>>> import numpy as np
>>> np.set_printoptions(suppress=True, linewidth=160)
>>> arr = np.array([[-0.3, -1.0, 0.3],
...     [-0.4, -0.5, 1.0],
...     [-0.45, -0.29, 0.91],
...     [0.3, -1.4, 1.3]])
>>> arr
array([[-0.3 , -1.  ,  0.3 ],
       [-0.4 , -0.5 ,  1.  ],
       [-0.45, -0.29,  0.91],
       [ 0.3 , -1.4 ,  1.3 ]])
>>> O, vecs = np.linalg.qr(arr[:, :2])[0], np.linalg.qr(arr[:, 2:])[0]
>>> sigma = np.linalg.svd(O.T @ vecs, compute_uv=False)
>>> sigma.round(2)
array([0.87])
>>> (sigma > 0.9).sum()
np.int64(0)
>>> proj = arr @ np.linalg.solve(arr.T @ arr, arr.T)
>>> np.round(proj @ arr[:, 0], 2)
array([-0.3 , -0.4 , -0.45,  0.3 ])
>>> np.round(np.diag(proj), 2)
array([1.  , 0.46, 0.55, 0.99])
>>> np.round(np.trace(proj), 2)
np.float64(3.0)
>>> np.allclose(proj @ proj, proj)
True
>>> np.round(np.linalg.eigvalsh(proj), 2) + 0
array([0., 1., 1., 1.])
>>> np.round((np.eye(4) - proj) @ arr, 2) + 0
array([[0., 0., 0.],
       [0., 0., 0.],
       [0., 0., 0.],
       [0., 0., 0.]])
>>> proj.round(2) + 0
array([[ 1.  ,  0.04, -0.04,  0.  ],
       [ 0.04,  0.46,  0.49,  0.06],
       [-0.04,  0.49,  0.55, -0.06],
       [ 0.  ,  0.06, -0.06,  0.99]])
>>> x = np.array([8, 4, 3])
>>> np.sign((arr @ x).round(6))
array([-1., -1., -1.,  1.])
>>> arr @ np.eye(3)[2]
array([0.3 , 1.  , 0.91, 1.3 ])
>>> np.round(arr @ np.ones(3), 2)
array([-1.  ,  0.1 ,  0.17,  0.2 ])
>>> np.linalg.norm(arr @ x) <= np.linalg.norm(arr, 2) * np.linalg.norm(x) + 1e-9
np.True_
>>> np.round(arr @ x, 2)
array([-5.5 , -2.2 , -2.03,  0.7 ])
>>> np.round((arr * x).sum(axis=1), 2)
array([-5.5 , -2.2 , -2.03,  0.7 ])
>>> rng = np.random.default_rng(311)
>>> labels = rng.permutation(3)
>>> A2 = arr[:, labels] * rng.choice([-1, 1], 3)
>>> A2
array([[-0.3 , -0.3 ,  1.  ],
       [-1.  , -0.4 ,  0.5 ],
       [-0.91, -0.45,  0.29],
       [-1.3 ,  0.3 ,  1.4 ]])
>>> left, _, VT = np.linalg.svd(arr.T @ A2)
>>> np.round(left @ VT, 2) + 0
array([[ 0.,  1.,  0.],
       [ 0.,  0., -1.],
       [-1.,  0.,  0.]])
>>> np.round(np.linalg.lstsq(arr, A2)[0], 2) + 0
array([[ 0.,  1.,  0.],
       [ 0.,  0., -1.],
       [-1.,  0.,  0.]])
>>> A2 = arr / np.sqrt((arr ** 2).mean(axis=1, keepdims=True))
>>> A2[2].round(2)
array([-0.74, -0.48,  1.49])
>>> np.round(arr - arr.mean(axis=1, keepdims=True), 2)
array([[ 0.03, -0.67,  0.63],
       [-0.43, -0.53,  0.97],
       [-0.51, -0.35,  0.85],
       [ 0.23, -1.47,  1.23]])
>>> np.linalg.matrix_rank(A2) == np.linalg.matrix_rank(arr)
np.True_
>>> W0 = np.array([[1.0, 6.0, 1.0, -1.0],
...     [7.0, 3.0, -1.0, -2.0],
...     [0.0, 0.0, 1.0, 2.0],
...     [0.0, 0.0, 1.0, 1.0]])
>>> W0
array([[ 1.,  6.,  1., -1.],
       [ 7.,  3., -1., -2.],
       [ 0.,  0.,  1.,  2.],
       [ 0.,  0.,  1.,  1.]])
>>> evals, vecs = np.linalg.eig(W0)
>>> np.round(np.sort(np.linalg.eigvals(W0 @ W0)), 2)
array([ 0.17,  5.83, 20.77, 73.23])
>>> np.round(W0 @ vecs[:, 0] - evals[0] * vecs[:, 0], 2) + 0
array([0., 0., 0., 0.])
>>> evals.round(2)
array([-4.56,  8.56,  2.41, -0.41])
>>> np.round(np.sort(np.linalg.eigvals(np.linalg.inv(W0))), 2)
array([-2.41, -0.22,  0.12,  0.41])
>>> round(float(np.prod(evals)), 2)
39.0
>>> blk = np.stack([W0, -2 * W0, W0[::-1]])
>>> np.linalg.matrix_rank(blk.reshape(3, -1))
np.int64(2)
>>> (blk @ W0.T).shape
(3, 4, 4)
>>> O = W0.astype(float).copy()
>>> for j in range(4):
...     O[:, j] -= O[:, :j] @ (O[:, :j].T @ O[:, j])
...     O[:, j] /= np.linalg.norm(O[:, j])
... 
>>> np.round(O.T @ W0, 2) + 0
array([[ 7.07,  3.82, -0.85, -2.12],
       [ 0.  ,  5.52,  1.13, -0.71],
       [ 0.  ,  0.  ,  1.41,  2.12],
       [ 0.  ,  0.  ,  0.  ,  0.71]])
>>> O, vecs = np.linalg.qr(W0[:, :2])[0], np.linalg.qr(W0[:, 2:])[0]
>>> sigma = np.linalg.svd(O.T @ vecs, compute_uv=False)
>>> np.round(np.linalg.norm(O @ O.T - vecs @ vecs.T, 2), 2)
np.float64(0.77)
>>> E = np.array([[8.61, -14.72, 3.88],
...     [8.33, -13.8, 3.59],
...     [9.97, -15.77, 2.76],
...     [7.93, -14.4, 3.59],
...     [9.87, -13.79, 3.65],
...     [10.01, -15.64, 1.78],
...     [8.64, -15.78, 2.15],
...     [10.15, -15.51, 2.28],
...     [7.33, -14.9, 2.51],
...     [8.82, -14.88, 3.27]])
>>> def softmax(z):
...     e = np.exp(z - z.max(axis=-1, keepdims=True))
...     return e / e.sum(axis=-1, keepdims=True)
... 
>>> np.round(softmax(arr).sum(axis=1), 2)
array([1., 1., 1., 1.])
>>> np.round(softmax(10 * arr[1]), 2) + 0
array([0., 0., 1.])
>>> scores = arr @ arr.T / np.sqrt(3)
>>> np.round(softmax(scores + np.triu(np.full(scores.shape, -np.inf), 1)), 2)
array([[1.  , 0.  , 0.  , 0.  ],
       [0.43, 0.57, 0.  , 0.  ],
       [0.28, 0.38, 0.35, 0.  ],
       [0.16, 0.18, 0.14, 0.52]])
>>> np.round(softmax(scores)[1] @ arr, 2)
array([-0.16, -0.84,  0.95])
>>> np.round(softmax(scores), 2)
array([[0.25, 0.22, 0.19, 0.34],
       [0.19, 0.25, 0.23, 0.33],
       [0.19, 0.26, 0.25, 0.3 ],
       [0.16, 0.18, 0.14, 0.52]])
>>> softmax(scores).round(6).argmax(axis=1)
array([3, 3, 3, 3])
>>> A2 = E / np.linalg.norm(E, axis=1, keepdims=True)
>>> cov = A2 @ A2.T
>>> np.argwhere(np.triu(np.abs(cov) > 0.95, 1))
array([[0, 1],
       [0, 2],
       [0, 3],
       [0, 4],
       [0, 5],
       [0, 6],
       [0, 7],
       [0, 8],
       [0, 9],
       [1, 2],
       [1, 3],
       [1, 4],
       [1, 5],
       [1, 6],
       [1, 7],
       [1, 8],
       [1, 9],
       [2, 3],
       [2, 4],
       [2, 5],
       [2, 6],
       [2, 7],
       [2, 8],
       [2, 9],
       [3, 4],
       [3, 5],
       [3, 6],
       [3, 7],
       [3, 8],
       [3, 9],
       [4, 5],
       [4, 6],
       [4, 7],
       [4, 8],
       [4, 9],
       [5, 6],
       [5, 7],
       [5, 8],
       [5, 9],
       [6, 7],
       [6, 8],
       [6, 9],
       [7, 8],
       [7, 9],
       [8, 9]])
>>> cov[7].round(2)
array([0.99, 0.99, 1.  , 0.99, 1.  , 1.  , 1.  , 1.  , 0.99, 1.  ])
>>> np.round(np.linalg.norm(A2, axis=1), 2)
array([1., 1., 1., 1., 1., 1., 1., 1., 1., 1.])
>>> (cov - 2 * np.eye(10)).round(6).argmax(axis=1)
array([1, 0, 7, 0, 1, 7, 8, 5, 6, 1])
>>> O, vecs = np.linalg.qr(E[:, :2])[0], np.linalg.qr(E[:, 2:])[0]
>>> sigma = np.linalg.svd(O.T @ vecs, compute_uv=False)
>>> (sigma > 0.9).sum()
np.int64(1)
>>> np.round(np.linalg.norm(O @ O.T - vecs @ vecs.T, 2), 2)
np.float64(1.0)
>>> sigma.round(2)
array([0.96])
>>> left, sigma, VT = np.linalg.svd(E)
>>> sigma.round(2)
array([55.88,  2.56,  2.38])
>>> A2 = left[:, :1] @ np.diag(sigma[:1]) @ VT[:1]
>>> np.round(np.linalg.norm(E - A2, 2), 2), round(sigma[1], 2)
(np.float64(2.56), np.float64(2.56))
>>> np.linalg.matrix_rank(E, rtol=0.05)
np.int64(1)
>>> round(float(np.linalg.norm(E - A2) / np.linalg.norm(E)), 2)
0.06
>>> m1 = np.array([[-0.3, 2.2, 1.0],
...     [-0.8, -0.6, -0.5],
...     [0.6, 1.5, 0.9],
...     [0.3, 1.6, -0.3],
...     [-0.3, 1.5, 0.4],
...     [0.9, 5.7, 0.6],
...     [-0.7, 1.1, -0.3],
...     [1.2, 1.6, 0.5],
...     [0.5, 0.3, 1.8],
...     [-0.7, 0.3, -1.7],
...     [-0.3, 1.3, -1.8],
...     [1.2, 1.1, 0.6],
...     [-1.4, 0.8, 0.8],
...     [0.1, 1.6, -1.1]])
>>> O, vecs = np.linalg.qr(m1[:, :1])[0], np.linalg.qr(m1[:, 1:])[0]
>>> sigma = np.linalg.svd(O.T @ vecs, compute_uv=False)
>>> (sigma > 0.9).sum()
np.int64(0)
>>> np.round(np.degrees(np.arccos(sigma.clip(0, 1))), 2)
array([63.61])
